$ python -q
>>> import numpy as np
>>> from numpy import linalg as LA
>>> np.set_printoptions(precision=3, suppress=True, linewidth=140)
>>> mat = np.load("data.npy")
>>> print(mat)
[[ -1  -3  -2   3   0  -1   3]
 [ -3   1  -2  -3  -3   0   0]
 [ -1   3   3   3   3   1   3]
 [ -2  -3   1  -3   2   1   2]
 [ -2   0   3   2  -3   3   2]
 [ -1  -2   2   3   3   3  -2]
 [  1  -2   0  -3   3  -2   2]
 [ -3  -1  -3  -1  -2   0   2]
 [-10   0  -8  -6  -9  -1   3]]
>>> vec = np.array([-4, 0, -3, -4, 3, 1, -3])
>>> print(mat @ np.ones(7))
[ -1. -10.  15.  -2.   5.   6.  -1.  -8. -31.]
>>> print((mat @ vec).argmax())
8
>>> print(mat @ np.eye(7)[4])
[ 0. -3.  3.  2. -3.  3.  3. -2. -9.]
>>> print(mat * vec)
[[  4   0   6 -12   0  -1  -9]
 [ 12   0   6  12  -9   0   0]
 [  4   0  -9 -12   9   1  -9]
 [  8   0  -3  12   6   1  -6]
 [  8   0  -9  -8  -9   3  -6]
 [  4   0  -6 -12   9   3   6]
 [ -4   0   0  12   9  -2  -6]
 [ 12   0   9   4  -6   0  -6]
 [ 40   0  24  24 -27  -1  -9]]
>>> print(np.sign((mat @ vec).round(6)))
[-1  1 -1  1 -1  1  1  1  1]
>>> print(LA.norm(mat @ vec) <= LA.norm(mat, 2) * LA.norm(vec) + 1e-9)
True
>>> print((mat * vec).sum(axis=1))
[-12  21 -16  18 -21   4   9  13  51]
>>> vec = np.array([3, 1, 3, 0, 0, 1, 1])
>>> rhs = mat @ vec
>>> print(np.round(LA.solve(mat.T @ mat, mat.T @ rhs), 3) + 0)
[3. 1. 3. 0. 0. 1. 1.]
>>> print(np.round(LA.pinv(mat) @ mat, 3) + 0)
[[1. 0. 0. 0. 0. 0. 0.]
 [0. 1. 0. 0. 0. 0. 0.]
 [0. 0. 1. 0. 0. 0. 0.]
 [0. 0. 0. 1. 0. 0. 0.]
 [0. 0. 0. 0. 1. 0. 0.]
 [0. 0. 0. 0. 0. 1. 0.]
 [0. 0. 0. 0. 0. 0. 1.]]
>>> print(np.round(LA.lstsq(mat, rhs)[0], 3) + 0)
[3. 1. 3. 0. 0. 1. 1.]
>>> rng = np.random.default_rng(85000)
>>> rhs = rhs + 0.02 * rng.normal(size=9)
>>> print(rhs)
[-10.003 -14.001  12.966  -2.988   7.985   2.037   0.992 -17.    -51.956]
>>> b, *_ = LA.lstsq(mat, rhs)
>>> print(b.round())
[3. 1. 3. 0. 0. 1. 1.]
>>> print([round(float(LA.norm(LA.solve(mat.T @ mat + lam * np.eye(7), mat.T @ rhs))), 2) for lam in (0, 1, 10, 100)])
[4.57, 4.36, 3.65, 2.43]
>>> print(b)
[2.987 0.993 3.005 0.002 0.001 0.989 0.987]
>>> left, sig, Vt = LA.svd(mat, full_matrices=False)
>>> print(np.round(Vt @ Vt.T, 3) + 0)
[[1. 0. 0. 0. 0. 0. 0.]
 [0. 1. 0. 0. 0. 0. 0.]
 [0. 0. 1. 0. 0. 0. 0.]
 [0. 0. 0. 1. 0. 0. 0.]
 [0. 0. 0. 0. 1. 0. 0.]
 [0. 0. 0. 0. 0. 1. 0.]
 [0. 0. 0. 0. 0. 0. 1.]]
>>> print(left.shape, sig.shape, Vt.shape)
(9, 7) (7,) (7, 7)
>>> print(np.allclose(left * sig @ Vt, mat))
True
>>> print(sig / sig[0])
[1.    0.443 0.393 0.292 0.279 0.187 0.033]
>>> print(np.abs(left[:, 0]).round(6).argmax())
8
>>> print(np.abs(Vt[0]))
[0.537 0.019 0.482 0.383 0.545 0.078 0.172]
